$ python -q
>>> import numpy as np
>>> from numpy import linalg as LA
>>> np.set_printoptions(precision=1, suppress=True, linewidth=160, floatmode="fixed")
>>> def tidy(a):
...     return np.round(a, 1) + 0
... 
>>> other = np.array([[-3, -9, 4, 2, -1, 5, -1, 6, 6],
...     [4, 8, -6, 6, -9, 6, 9, 4, 8],
...     [-1, -3, -9, 6, 5, 5, -7, -8, 4],
...     [-2, 4, 4, -6, -2, -6, -5, -1, 5]])
>>> E = other.T @ other
>>> E
array([[  30,   54,  -35,   24,  -34,   16,   56,    8,    0],
       [  54,  170,  -41,  -12,  -86,  -36,   82,   -2,   18],
       [ -35,  -41,  149, -106,   -3,  -85,  -15,   68,  -40],
       [  24,  -12, -106,  112,  -14,  112,   40,   -6,   54],
       [ -34,  -86,   -3,  -14,  111,  -22, -105,  -80,  -68],
       [  16,  -36,  -85,  112,  -22,  122,   44,   20,   68],
       [  56,   82,  -15,   40, -105,   44,  156,   91,   13],
       [   8,   -2,   68,   -6,  -80,   20,   91,  117,   31],
       [   0,   18,  -40,   54,  -68,   68,   13,   31,  141]])
>>> LA.cond(E) > 100
np.True_
>>> K = np.load("sample4.npy")
>>> K
array([[5.0, 4.0, 0.0, 0.0, 0.0],
       [4.0, 5.0, 0.0, 0.0, 0.0],
       [0.0, 0.0, 5.0, 0.0, 4.0],
       [0.0, 0.0, 0.0, 5.0, 0.0],
       [0.0, 0.0, 4.0, 0.0, 5.0]])
>>> vals, vecs = LA.eig(K)
>>> tidy(np.sort(LA.eigvals(LA.inv(K))))
array([0.1, 0.1, 0.2, 1.0, 1.0])
>>> tidy(np.sort(LA.eigvals(K.T)))
array([1.0, 1.0, 5.0, 9.0, 9.0])
>>> np.kron(np.eye(2, dtype=int), K)
array([[5.0, 4.0, 0.0, 0.0, 0.0, 0.0, 0.0, 0.0, 0.0, 0.0],
       [4.0, 5.0, 0.0, 0.0, 0.0, 0.0, 0.0, 0.0, 0.0, 0.0],
       [0.0, 0.0, 5.0, 0.0, 4.0, 0.0, 0.0, 0.0, 0.0, 0.0],
       [0.0, 0.0, 0.0, 5.0, 0.0, 0.0, 0.0, 0.0, 0.0, 0.0],
       [0.0, 0.0, 4.0, 0.0, 5.0, 0.0, 0.0, 0.0, 0.0, 0.0],
       [0.0, 0.0, 0.0, 0.0, 0.0, 5.0, 4.0, 0.0, 0.0, 0.0],
       [0.0, 0.0, 0.0, 0.0, 0.0, 4.0, 5.0, 0.0, 0.0, 0.0],
       [0.0, 0.0, 0.0, 0.0, 0.0, 0.0, 0.0, 5.0, 0.0, 4.0],
       [0.0, 0.0, 0.0, 0.0, 0.0, 0.0, 0.0, 0.0, 5.0, 0.0],
       [0.0, 0.0, 0.0, 0.0, 0.0, 0.0, 0.0, 4.0, 0.0, 5.0]])
>>> tidy(LA.det(K[::-1]))
np.float64(405.0)
>>> tidy(LA.eigvals(K).sum().real)
np.float64(25.0)
>>> tidy(LA.det(K.T))
np.float64(405.0)
>>> other = np.array([[0, 0, 3], [0, 0, 1], [0, 0, 0], [0, 1, 2], [1, 2, 2]])
>>> np.vstack([K, other.T]).shape
(8, 5)
>>> other.T @ K.T
array([[ 0.0,  0.0,  4.0,  0.0,  5.0],
       [ 0.0,  0.0,  8.0,  5.0, 10.0],
       [19.0, 17.0,  8.0, 10.0, 10.0]])
>>> np.einsum("ij,ij->i", K, K)
array([41.0, 41.0, 41.0, 25.0, 41.0])
>>> J = np.load("case7.npy")
>>> J
array([[17,  4,  9, 11,  8],
       [ 4, 10,  9,  7,  9],
       [ 9,  9, 19,  8,  9],
       [11,  7,  8, 16, 14],
       [ 8,  9,  9, 14, 23]])
>>> x0 = np.ones(5)
>>> for _ in range(7):
...     x0 = J @ x0
...     x0 /= LA.norm(x0)
...     print(round(x0 @ J @ x0, 1))
... 
53.6
53.6
53.6
53.6
53.6
53.6
53.6
>>> tidy(x0)
array([0.4, 0.3, 0.4, 0.5, 0.6])
>>> cov = J.T @ J
>>> tidy(LA.eigvalsh(cov)[::-1])
array([2870.8,  175.1,  134.4,   15.8,    6.8])
>>> np.allclose(cov, cov.T)
True
>>> np.trace(cov), (J ** 2).sum()
(np.int64(3203), np.int64(3203))
>>> (J @ J.T).shape
(5, 5)
>>> cov
array([[571, 338, 520, 575, 591],
       [338, 327, 434, 424, 508],
       [520, 434, 668, 568, 643],
       [575, 424, 568, 686, 769],
       [591, 508, 643, 769, 951]])
>>> X = np.load("mat.npy")
>>> X
array([[ 1,  0,  0,  0],
       [ 0,  0,  0, -3],
       [ 0,  0,  0,  0],
       [ 0,  0,  3,  0]])
>>> tidy(LA.svd(X, compute_uv=False))
array([3.0, 3.0, 1.0, 0.0])
>>> F = np.load("run9.npy")
>>> F
array([[ 1.4,  2.1,  2.2,  0.6],
       [ 1.7,  2.3,  2.4,  0.5],
       [ 0.9,  1.7,  2.3,  1.3],
       [ 0.7,  2.0,  1.8,  1.2],
       [ 0.9,  2.4,  2.2,  1.1],
       [ 0.9,  1.9,  2.4,  0.8],
       [ 0.8,  1.4,  2.4,  1.0],
       [ 1.8,  2.2,  1.5,  1.6],
       [ 0.9,  2.0,  2.6,  1.1],
       [ 0.7,  1.5,  2.2,  1.2],
       [ 1.6,  1.9,  2.1,  0.9],
       [ 1.1,  1.6,  2.5,  1.1],
       [ 2.1,  1.4,  0.9,  2.3],
       [ 2.2,  1.2,  0.9,  2.1],
       [ 1.8,  0.9,  1.2,  1.9],
       [ 2.4,  1.5,  1.2,  1.7],
       [ 1.8,  1.1,  1.2,  2.4],
       [ 1.9,  0.7,  0.5,  2.5],
       [ 1.8,  1.2,  1.1,  2.5],
       [ 1.9,  1.2,  1.1,  1.9],
       [ 2.3,  0.5,  1.0,  2.6],
       [ 2.2,  1.2,  0.7,  1.4],
       [ 1.6,  1.3,  0.8,  1.4],
       [ 1.9,  1.4,  1.1,  2.4],
       [ 0.5,  2.2, -0.3,  1.8],
       [ 1.2,  2.5,  0.3,  1.5],
       [ 0.9,  1.9,  0.4,  2.1],
       [ 0.8,  2.2, -0.3,  2.0],
       [ 1.1,  1.8, -0.4,  2.6],
       [ 0.7,  2.0,  0.0,  1.7],
       [ 0.6,  2.2,  0.1,  1.2],
       [ 1.1,  2.1,  0.2,  2.2],
       [ 1.2,  2.0,  0.2,  2.5],
       [ 1.0,  2.3, -0.5,  1.8],
       [ 1.1,  2.1,  0.2,  2.1],
       [ 1.1,  2.2, -0.1,  2.0]])
>>> D = LA.norm(F[:, None] - F[None], axis=-1)
>>> LA.matrix_rank(D ** 2)
np.int64(6)
>>> D.shape
(36, 36)
>>> tidy(D[29])
array([2.6, 2.9, 2.4, 1.9, 2.3, 2.6, 2.6, 1.9, 2.7, 2.3, 2.4, 2.6, 1.9, 2.0, 2.0, 2.1, 2.0, 2.0, 1.9, 1.8, 2.6, 1.9, 1.4, 1.9, 0.4, 0.8, 0.6, 0.5, 1.1, 0.0,
       0.6, 0.7, 1.0, 0.7, 0.6, 0.5])
>>> np.unravel_index(D.round(6).argmax(), D.shape)
(np.int64(1), np.int64(28))
>>> D.mean(axis=1).argmax()
np.int64(1)
>>> hat = F @ LA.solve(F.T @ F, F.T)
>>> np.allclose(hat @ hat, hat)
True
>>> tidy(hat @ F[:, 0])
array([1.4, 1.7, 0.9, 0.7, 0.9, 0.9, 0.8, 1.8, 0.9, 0.7, 1.6, 1.1, 2.1, 2.2, 1.8, 2.4, 1.8, 1.9, 1.8, 1.9, 2.3, 2.2, 1.6, 1.9, 0.5, 1.2, 0.9, 0.8, 1.1, 0.7,
       0.6, 1.1, 1.2, 1.0, 1.1, 1.1])
>>> LA.matrix_rank(np.eye(36) - hat)
np.int64(32)
>>> A = np.array([[1.0, 0.0, 0.0, 0.0],
...     [0.2, 0.4, 0.2, 0.2],
...     [0.0, 0.0, 1.0, 0.0],
...     [0.3, 0.0, 0.0, 0.7]])
>>> A
array([[1.0, 0.0, 0.0, 0.0],
       [0.2, 0.4, 0.2, 0.2],
       [0.0, 0.0, 1.0, 0.0],
       [0.3, 0.0, 0.0, 0.7]])
>>> rng = np.random.default_rng(50655)
>>> lab = rng.permutation(4)
>>> lab
array([1, 3, 2, 0])
>>> other = A[lab][:, lab]
>>> np.diag(other)
array([0.4, 0.7, 1.0, 1.0])
>>> tidy(np.sort(np.abs(LA.eigvals(other))))
array([0.4, 0.7, 1.0, 1.0])
>>> np.allclose(other, A)
False
>>> other
array([[0.4, 0.2, 0.2, 0.2],
       [0.0, 0.7, 0.0, 0.3],
       [0.0, 0.0, 1.0, 0.0],
       [0.0, 0.0, 0.0, 1.0]])
>>> tidy(LA.matrix_power(A, 100))
array([[1.0, 0.0, 0.0, 0.0],
       [0.7, 0.0, 0.3, 0.0],
       [0.0, 0.0, 1.0, 0.0],
       [1.0, 0.0, 0.0, 0.0]])
>>> tidy(np.sort(np.abs(LA.eigvals(A)))[::-1])
array([1.0, 1.0, 0.7, 0.4])
>>> pr = np.eye(4)[0]
>>> for _ in range(6):
...     pr = pr @ A
...     print(pr.round(1))
... 
[1.0 0.0 0.0 0.0]
[1.0 0.0 0.0 0.0]
[1.0 0.0 0.0 0.0]
[1.0 0.0 0.0 0.0]
[1.0 0.0 0.0 0.0]
[1.0 0.0 0.0 0.0]
>>> vals, vecs = LA.eig(A)
>>> tidy(np.sort(LA.eigvals(A.T)))
array([0.4, 0.7, 1.0, 1.0])
>>> x0 = np.array([3, -2, -3, -2])
>>> target = A @ x0
>>> b, lr = np.zeros(4), 1 / LA.norm(A, 2) ** 2
>>> for i in range(150):
...     b -= lr * A.T @ (A @ b - target)
...     if i % 50 == 0: print(i, round(LA.norm(A @ b - target), 1))
... 
0 1.5
50 0.0
100 0.0
>>> tidy(b)
array([ 3.0, -2.0, -3.0, -2.0])
>>> x0 = np.array([-1, 2, 1, -2])
>>> target = A @ x0
>>> target
array([-1.0,  0.4,  1.0, -1.7])
>>> tidy(LA.solve(A.T, A[3]))
array([0.0, 0.0, 0.0, 1.0])
>>> data = np.array([[1, 1, -1, -1, 1, 1, -1, -1],
...     [1, -1, 1, -1, 1, -1, 1, -1],
...     [1, -1, -1, 1, -1, 1, 1, -1]])
>>> ang = np.radians(36)
>>> R = np.eye(8)
>>> R[7, 7] = R[2, 2] = np.cos(ang)
>>> R[7, 2], R[2, 7] = -np.sin(ang), np.sin(ang)
>>> tidy(R)
array([[ 1.0,  0.0,  0.0,  0.0,  0.0,  0.0,  0.0,  0.0],
       [ 0.0,  1.0,  0.0,  0.0,  0.0,  0.0,  0.0,  0.0],
       [ 0.0,  0.0,  0.8,  0.0,  0.0,  0.0,  0.0,  0.6],
       [ 0.0,  0.0,  0.0,  1.0,  0.0,  0.0,  0.0,  0.0],
       [ 0.0,  0.0,  0.0,  0.0,  1.0,  0.0,  0.0,  0.0],
       [ 0.0,  0.0,  0.0,  0.0,  0.0,  1.0,  0.0,  0.0],
       [ 0.0,  0.0,  0.0,  0.0,  0.0,  0.0,  1.0,  0.0],
       [ 0.0,  0.0, -0.6,  0.0,  0.0,  0.0,  0.0,  0.8]])
>>> other = data @ R.T
>>> tidy(other)
array([[ 1.0,  1.0, -1.4, -1.0,  1.0,  1.0, -1.0, -0.2],
       [ 1.0, -1.0,  0.2, -1.0,  1.0, -1.0,  1.0, -1.4],
       [ 1.0, -1.0, -1.4,  1.0, -1.0,  1.0,  1.0, -0.2]])
>>> tidy(np.abs(other - data).max(axis=0))
array([0.0, 0.0, 0.8, 0.0, 0.0, 0.0, 0.0, 0.8])
>>> tidy(LA.svd(data, compute_uv=False)), tidy(LA.svd(other, compute_uv=False))
(array([2.8, 2.8, 2.8]), array([2.8, 2.8, 2.8]))
>>> np.allclose(LA.norm(data, axis=1), LA.norm(other, axis=1))
True
>>> tidy(LA.det(R)), tidy(np.trace(R))
(np.float64(1.0), np.float64(7.6))
>>> np.allclose(data @ data.T, other @ other.T)
True
>>> m1 = np.array([[30.2, -22.2, -0.2, 25.2],
...     [28.8, -18.7, 0.0, 25.2],
...     [29.8, -21.9, 0.4, 24.7],
...     [31.6, -19.9, -1.2, 23.5],
...     [28.9, -19.7, -1.4, 25.1],
...     [31.8, -18.9, 0.8, 24.2],
...     [30.6, -20.6, 0.4, 24.0],
...     [30.5, -20.8, -1.2, 25.0],
...     [30.6, -20.7, -2.1, 25.4],
...     [30.8, -20.2, -1.5, 24.5],
...     [30.1, -17.3, 1.1, 24.7]])
>>> other = np.array([[-3, -3, 1], [4, -8, -7], [-6, 1, -4], [7, 9, 6]])
>>> LA.matrix_rank(np.vstack([m1, other.T]))
np.int64(4)
>>> tidy(np.einsum("ij->j", m1))
array([ 333.7, -220.9,   -4.9,  271.5])
>>> D = LA.norm(m1[:, None] - m1[None], axis=-1)
>>> D.shape
(11, 11)
>>> D[7].round(6).argsort(kind="stable")[:4]
array([7, 9, 8, 0])
>>> np.flatnonzero(D[7] < D.mean() / 2)
array([7, 8, 9])
>>> np.unravel_index(D.round(6).argmax(), D.shape)
(np.int64(0), np.int64(10))
>>> other = A + rng.integers(-2, 3, (4, 3)) @ rng.integers(-2, 3, (3, 4))
>>> other
array([[ 3.0,  0.0,  0.0,  2.0],
       [-3.8,  0.4,  6.2, -3.8],
       [ 5.0,  3.0, -5.0,  5.0],
       [-4.7, -5.0,  4.0, -4.3]])
>>> tidy(LA.svd(other - A, compute_uv=False))
array([15.6,  3.8,  1.9,  0.0])
